% ipython --no-banner

In [1]: import numpy as np

In [2]: np.set_printoptions(precision=2, suppress=True, linewidth=200, floatmode="fixed")

In [3]: data = np.loadtxt("w.csv", delimiter=",")

In [4]: data
Out[4]: 
array([[3.00, 1.00, 1.00],
       [1.00, 3.00, 1.00],
       [1.00, 1.00, 3.00]])

In [5]: # equal to its transpose

In [6]: B = data / np.sqrt((data ** 2).mean(axis=1, keepdims=True))

In [7]: np.linalg.matrix_rank(B) == np.linalg.matrix_rank(data)
Out[7]: np.True_

In [8]: B[2]
Out[8]: array([0.52, 0.52, 1.57])

In [9]: print(np.linalg.norm(B, axis=1))
[1.73 1.73 1.73]

In [10]: np.round(np.linalg.eigvals(data).sum().real, 2)
Out[10]: np.float64(9.0)

In [11]: round(np.linalg.det(data[::-1]), 2)
Out[11]: np.float64(-20.0)

In [12]: low = np.linalg.cholesky(data)

In [13]: low @ low.T
Out[13]: 
array([[3.00, 1.00, 1.00],
       [1.00, 3.00, 1.00],
       [1.00, 1.00, 3.00]])

In [14]: round(np.prod(np.diag(low)) ** 2, 2), np.round(np.linalg.det(data), 2)
Out[14]: (np.float64(20.0), np.float64(20.0))

In [15]: low
Out[15]: 
array([[1.73, 0.00, 0.00],
       [0.58, 1.63, 0.00],
       [0.58, 0.41, 1.58]])

In [16]: np.linalg.eigvalsh(data).min() > 0
Out[16]: np.True_

In [17]: data / np.sqrt(np.outer(np.diag(data), np.diag(data)))
Out[17]: 
array([[1.00, 0.33, 0.33],
       [0.33, 1.00, 0.33],
       [0.33, 0.33, 1.00]])

In [18]: m1 = np.loadtxt("sample0.csv", delimiter=",")

In [19]: print(m1)
[[10.00 -3.00 -4.00]
 [12.00 -3.00 -6.00]
 [ 8.00 -3.00 -2.00]]

In [20]: r = np.linalg.matrix_rank(m1)

In [21]: r
Out[21]: np.int64(2)

In [22]: null = np.linalg.svd(m1)[2][r:].T

In [23]: [int(np.linalg.matrix_rank(m1[:, :j + 1])) for j in range(3)]
Out[23]: [1, 2, 2]

In [24]: null[:, 0] / null[np.abs(null[:, 0]).round(6).argmax(), 0]
Out[24]: array([0.50, 1.00, 0.50])

In [25]: null @ null.T
Out[25]: 
array([[0.17, 0.33, 0.17],
       [0.33, 0.67, 0.33],
       [0.17, 0.33, 0.17]])

In [26]: [int(np.linalg.matrix_rank(m1[:i])) for i in range(1, len(m1) + 1)]
Out[26]: [1, 2, 2]

In [27]: U, s, Vh = np.linalg.svd(m1)

In [28]: np.argmax(s[:-1] / (s[1:] + 1e-6)) + 1
Out[28]: np.int64(2)

In [29]: B = U[:, :2] @ np.diag(s[:2]) @ Vh[:2]

In [30]: np.linalg.matrix_rank(B)
Out[30]: np.int64(2)

In [31]: round(np.abs(m1 - B).max(), 2)
Out[31]: np.float64(0.0)

In [32]: B
Out[32]: 
array([[10.00, -3.00, -4.00],
       [12.00, -3.00, -6.00],
       [ 8.00, -3.00, -2.00]])

In [33]: def softmax(z):
    ...:     e = np.exp(z - z.max(axis=-1, keepdims=True))
    ...:     return e / e.sum(axis=-1, keepdims=True)
    ...: 

In [34]: np.round(softmax(10 * B[2]), 2) + 0
Out[34]: array([1.00, 0.00, 0.00])

In [35]: np.round(softmax(B[2] + -2), 2) + 0
Out[35]: array([1.00, 0.00, 0.00])

In [36]: np.round(softmax(B[2]), 2) + 0
Out[36]: array([1.00, 0.00, 0.00])

In [37]: softmax(B).sum(axis=1)
Out[37]: array([1.00, 1.00, 1.00])

In [38]: S = B @ B.T / np.sqrt(3)

In [39]: softmax(S)[2] @ B
Out[39]: array([12.00, -3.00, -6.00])

In [40]: np.round(softmax(S + np.triu(np.full(S.shape, -np.inf), 1)), 2) + 0
Out[40]: 
array([[1.00, 0.00, 0.00],
       [0.00, 1.00, 0.00],
       [0.00, 1.00, 0.00]])

In [41]: print(softmax(S).round(6).argmax(axis=1))
[1 1 1]

In [42]: np.round(softmax(S), 2) + 0
Out[42]: 
array([[0.00, 1.00, 0.00],
       [0.00, 1.00, 0.00],
       [0.00, 1.00, 0.00]])

In [43]: B = m1 / np.sqrt((m1 ** 2).mean(axis=1, keepdims=True))

In [44]: np.linalg.matrix_rank(m1 - m1.mean(axis=1, keepdims=True))
Out[44]: np.int64(2)

In [45]: B[2]
Out[45]: array([ 1.58, -0.59, -0.39])

In [46]: np.abs(np.diag(np.linalg.qr(m1)[1])) > 1e-9
Out[46]: array([ True,  True, False])

In [47]: np.unique(m1.round(6), axis=0).shape
Out[47]: (3, 3)

In [48]: rng = np.random.default_rng(96)

In [49]: J = rng.normal(size=(10, 5)) + 3 * np.array([-3, -2, -1, 2, -1])

In [50]: J
Out[50]: 
array([[ -9.91,  -4.57,  -3.82,   4.19,  -3.41],
       [ -7.35,  -6.87,  -1.99,   5.50,  -3.83],
       [ -8.30,  -5.30,  -3.04,   6.32,  -3.44],
       [ -7.88,  -5.46,  -3.20,   6.91,  -2.48],
       [-10.79,  -5.73,  -3.13,   6.57,  -1.57],
       [ -8.00,  -6.31,  -2.14,   5.22,  -1.06],
       [ -7.79,  -5.77,  -2.60,   5.78,  -3.58],
       [ -9.92,  -5.91,  -3.20,   6.35,  -2.84],
       [ -8.66,  -8.15,  -2.31,   4.94,  -1.89],
       [ -7.16,  -5.63,  -4.84,   6.90,  -1.71]])

In [51]: J.shape
Out[51]: (10, 5)

In [52]: J.sum(axis=1)
Out[52]: array([-17.52, -14.53, -13.76, -12.11, -14.65, -12.29, -13.97, -15.51, -16.07, -12.45])

In [53]: round(float(np.linalg.norm(J)), 2)
Out[53]: 40.48

In [54]: J.sum(axis=0)
Out[54]: array([-85.76, -59.69, -30.28,  58.67, -25.81])

In [55]: G = np.cov(J, rowvar=False)

In [56]: np.argsort(-J.std(axis=0).round(6), kind="stable")
Out[56]: array([0, 4, 1, 3, 2])

In [57]: J.std(axis=0)
Out[57]: array([1.16, 0.93, 0.81, 0.86, 0.93])

In [58]: np.linalg.eigvalsh(G)[::-1]
Out[58]: array([1.72, 1.39, 1.14, 0.48, 0.23])

In [59]: round(np.corrcoef(J[:, 3], J[:, 2])[0, 1], 2)
Out[59]: np.float64(-0.37)

In [60]: G.shape
Out[60]: (5, 5)

In [61]: lab = J[:, 3] > np.median(J[:, 3])

In [62]: f = J[lab].mean(axis=0) - J[~lab].mean(axis=0)

In [63]: (((J - J.mean(axis=0)) @ f > 0) == lab).mean()
Out[63]: np.float64(1.0)

In [64]: np.argsort(-np.abs(f).round(6), kind="stable")
Out[64]: array([3, 2, 1, 0, 4])

In [65]: print(lab.astype(int))
[0 0 1 1 1 0 0 1 0 1]

In [66]: ((J - J.mean(axis=0)) @ f > 0).astype(int)
Out[66]: array([0, 0, 1, 1, 1, 0, 0, 1, 0, 1])

In [67]: feats = np.array([[0, 1, 0, 2, 2, 1],
    ...:     [0, 2, 0, 2, 0, 1],
    ...:     [2, 2, 2, 2, 0, 2],
    ...:     [0, 0, 1, 1, 2, 1],
    ...:     [1, 0, 1, 1, 2, 0],
    ...:     [0, 2, 1, 0, 1, 0]])

In [68]: feats
Out[68]: 
array([[0, 1, 0, 2, 2, 1],
       [0, 2, 0, 2, 0, 1],
       [2, 2, 2, 2, 0, 2],
       [0, 0, 1, 1, 2, 1],
       [1, 0, 1, 1, 2, 0],
       [0, 2, 1, 0, 1, 0]])

In [69]: G = feats.T @ feats

In [70]: print(np.diag(G))
[ 5 13  7 14 13  7]

In [71]: f, g = feats[3], feats[5]

In [72]: print(f @ g)
3

In [73]: p = (f @ g) / (f @ f) * f

In [74]: np.linalg.matrix_rank(np.outer(f, g))
Out[74]: np.int64(1)

In [75]: print(p)
[0.00 0.00 0.43 0.43 0.86 0.43]

In [76]: g - p
Out[76]: array([ 0.00,  2.00,  0.57, -0.43,  0.14, -0.43])

In [77]: round(float((g - p) @ f), 2)
Out[77]: 0.0

In [78]: print(round(float(np.linalg.norm(f + g) ** 2 + np.linalg.norm(f - g) ** 2), 2))
26.0

In [79]: np.outer(f, g)
Out[79]: 
array([[0, 0, 0, 0, 0, 0],
       [0, 0, 0, 0, 0, 0],
       [0, 2, 1, 0, 1, 0],
       [0, 2, 1, 0, 1, 0],
       [0, 4, 2, 0, 2, 0],
       [0, 2, 1, 0, 1, 0]])

In [80]: f = np.array([0, 1])

In [81]: np.convolve(feats[4], f)
Out[81]: array([0, 1, 0, 1, 1, 2, 0])

In [82]: np.array([np.convolve(row, f, "same") for row in feats])
Out[82]: 
array([[0, 0, 1, 0, 2, 2],
       [0, 0, 2, 0, 2, 0],
       [0, 2, 2, 2, 2, 0],
       [0, 0, 0, 1, 1, 2],
       [0, 1, 0, 1, 1, 2],
       [0, 0, 2, 1, 0, 1]])

In [83]: np.cross(feats[4, :3], feats[2, :3])
Out[83]: array([-2,  0,  2])

In [84]: blk = np.stack([feats, 3 * feats, feats[::-1]])

In [85]: np.linalg.matrix_rank(blk.reshape(3, -1))
Out[85]: np.int64(2)

In [86]: np.linalg.matrix_rank(blk)
Out[86]: array([6, 6, 6])

In [87]: print(np.einsum("bij,cij->bc", blk, blk))
[[ 59 177  24]
 [177 531  72]
 [ 24  72  59]]

In [88]: np.linalg.det(blk)
Out[88]: array([   20.00, 14580.00,   -20.00])

In [89]: blk.shape
Out[89]: (3, 6, 6)

In [90]: print(np.linalg.norm(blk, axis=(1, 2)))
[ 7.68 23.04  7.68]

In [91]: A = np.loadtxt("arr.csv", delimiter=",")

In [92]: A
Out[92]: 
array([[-4.72,  5.60,  0.69, -5.77],
       [-4.59,  6.04,  0.60, -3.66],
       [-3.45,  4.28,  1.90, -5.92],
       [-5.12,  5.57,  0.30, -6.30],
       [-5.38,  3.25, -2.21, -5.86],
       [-5.53,  4.12, -0.76, -5.21],
       [-5.30,  6.67,  1.44, -4.44],
       [-6.26,  5.29,  0.24, -3.81],
       [-3.22,  4.16, -0.76, -4.00],
       [-5.99,  5.64, -1.45, -5.86],
       [-4.29,  6.12,  0.03, -5.26],
       [-7.46,  4.68, -0.48, -3.81],
       [-8.27,  4.90,  0.72, -6.17],
       [-5.82,  6.31, -0.42, -4.38],
       [-4.94,  6.96,  1.11, -5.66],
       [-5.37,  3.57,  0.76, -4.86],
       [-5.88,  3.47,  1.35, -4.82],
       [-6.09,  3.68,  1.87, -4.61],
       [-5.87,  5.90, -0.40, -5.96],
       [-4.08,  2.43,  0.03, -5.64],
       [-5.50,  6.09,  1.03, -4.59],
       [-4.54,  5.04, -0.07, -4.87],
       [-3.45,  4.92, -1.84, -5.49],
       [-4.77,  5.05,  0.03, -4.36],
       [-5.41,  3.50,  0.29, -4.73],
       [-5.58,  5.06, -2.15, -4.19],
       [-4.37,  3.80, -0.17, -3.84],
       [-4.45,  1.11,  0.30, -4.62],
       [-5.52,  6.56, -1.51, -3.20],
       [-6.23,  5.03,  0.66, -6.26]])

In [93]: lab = A[:, 2] > np.median(A[:, 2])

In [94]: f = A[lab].mean(axis=0) - A[~lab].mean(axis=0)

In [95]: lab.astype(int)
Out[95]: array([1, 1, 1, 1, 0, 0, 1, 1, 0, 0, 0, 0, 1, 0, 1, 1, 1, 1, 0, 0, 1, 0, 0, 0, 1, 0, 0, 1, 0, 1])

In [96]: ((A - A.mean(axis=0)) @ f > 0).astype(int)
Out[96]: array([1, 1, 1, 1, 0, 0, 1, 1, 0, 0, 0, 0, 1, 0, 1, 1, 1, 1, 0, 0, 1, 0, 0, 0, 1, 0, 0, 1, 0, 1])

In [97]: print(f)
[-0.38 -0.09  1.69 -0.29]

In [98]: Xs = A - A.mean(axis=0)

In [99]: V = np.linalg.svd(Xs)[2][:1]

In [100]: B = Xs - Xs @ V.T @ V

In [101]: B.std(axis=0)
Out[101]: array([0.99, 0.32, 1.08, 0.86])

In [102]: print(np.linalg.norm(B, axis=1).round(6).argmax())
12

In [103]: round(np.linalg.norm(B) / np.linalg.norm(Xs), 2)
Out[103]: np.float64(0.79)

In [104]: G = np.cov(A, rowvar=False)

In [105]: print(np.polyfit(A[:, 3], A[:, 1], 1))
[0.07 5.18]

In [106]: np.argsort(-A.std(axis=0).round(6), kind="stable")
Out[106]: array([1, 2, 0, 3])

In [107]: print(A.std(axis=0))
[1.07 1.32 1.08 0.86]

In [108]: round(float(np.corrcoef(A[:, 3], A[:, 1])[0, 1]), 2)
Out[108]: 0.05

In [109]: np.round(np.corrcoef(A.T), 2) + 0
Out[109]: 
array([[ 1.00, -0.15, -0.05,  0.03],
       [-0.15,  1.00,  0.00,  0.05],
       [-0.05,  0.00,  1.00, -0.12],
       [ 0.03,  0.05, -0.12,  1.00]])

In [110]: x = np.array([3, 0, 0, 3])

In [111]: y = A @ x

In [112]: np.round(np.linalg.lstsq(A, y)[0], 2) + 0
Out[112]: array([3.00, 0.00, 0.00, 3.00])

In [113]: np.round(np.linalg.solve(A.T @ A, A.T @ y), 2) + 0
Out[113]: array([3.00, 0.00, 0.00, 3.00])

In [114]: y = y + 0.1 * rng.normal(size=30)

In [115]: y
Out[115]: 
array([-31.33, -24.90, -28.11, -34.49, -33.90, -32.31, -29.28, -30.11, -21.65, -35.42, -28.71, -33.99, -43.11, -30.59, -31.90, -30.71, -32.15, -32.11, -35.37, -29.26, -30.28, -28.32, -26.76, -27.46,
       -30.37, -29.40, -24.84, -27.13, -26.03, -37.61])

In [116]: coef, *_ = np.linalg.lstsq(A, y)

In [117]: round(np.linalg.norm(y - A @ coef), 2)
Out[117]: np.float64(0.61)

In [118]: coef.round(2) + 0
Out[118]: array([2.99, 0.00, 0.00, 3.01])

In [119]: print(coef.round())
[ 3.00 -0.00  0.00  3.00]

In [120]: Z = A[[23, 7]].astype(float)

In [121]: for _ in range(4):
     ...:     lab = np.linalg.norm(A[:, None] - Z, axis=-1).argmin(axis=1)
     ...:     Z = np.array([A[lab == j].mean(axis=0) for j in range(2)])
     ...: 

In [122]: lab
Out[122]: array([1, 1, 0, 1, 0, 0, 1, 1, 0, 1, 1, 1, 1, 1, 1, 0, 0, 0, 1, 0, 1, 0, 0, 0, 0, 1, 0, 0, 1, 1])

In [123]: np.abs(Z[1] - Z[0]).argmax()
Out[123]: np.int64(1)

In [124]: Z[1] - Z[0]
Out[124]: array([-1.00,  2.03, -0.03, -0.04])

In [125]: M = np.load("out6.npy")

In [126]: M
Out[126]: 
array([[ 0.01,  1.80, -0.62],
       [-0.04,  7.11, -2.32],
       [ 0.05, -3.88,  1.19],
       [ 0.07,  2.64, -0.80],
       [ 0.02, -2.71,  0.93],
       [-0.10,  0.87, -0.27],
       [-0.03, -0.18,  0.09],
       [-0.07,  2.19, -0.73],
       [ 0.05,  1.77, -0.60],
       [-0.02,  3.69, -1.27],
       [ 0.05,  4.16, -1.48],
       [ 0.00, -4.25,  1.50]])

In [127]: U, s, Vh = np.linalg.svd(M)

In [128]: s
Out[128]: array([12.51,  0.20,  0.15])

In [129]: B = U[:, :1] @ np.diag(s[:1]) @ Vh[:1]

In [130]: np.linalg.matrix_rank(M, rtol=0.05)
Out[130]: np.int64(1)
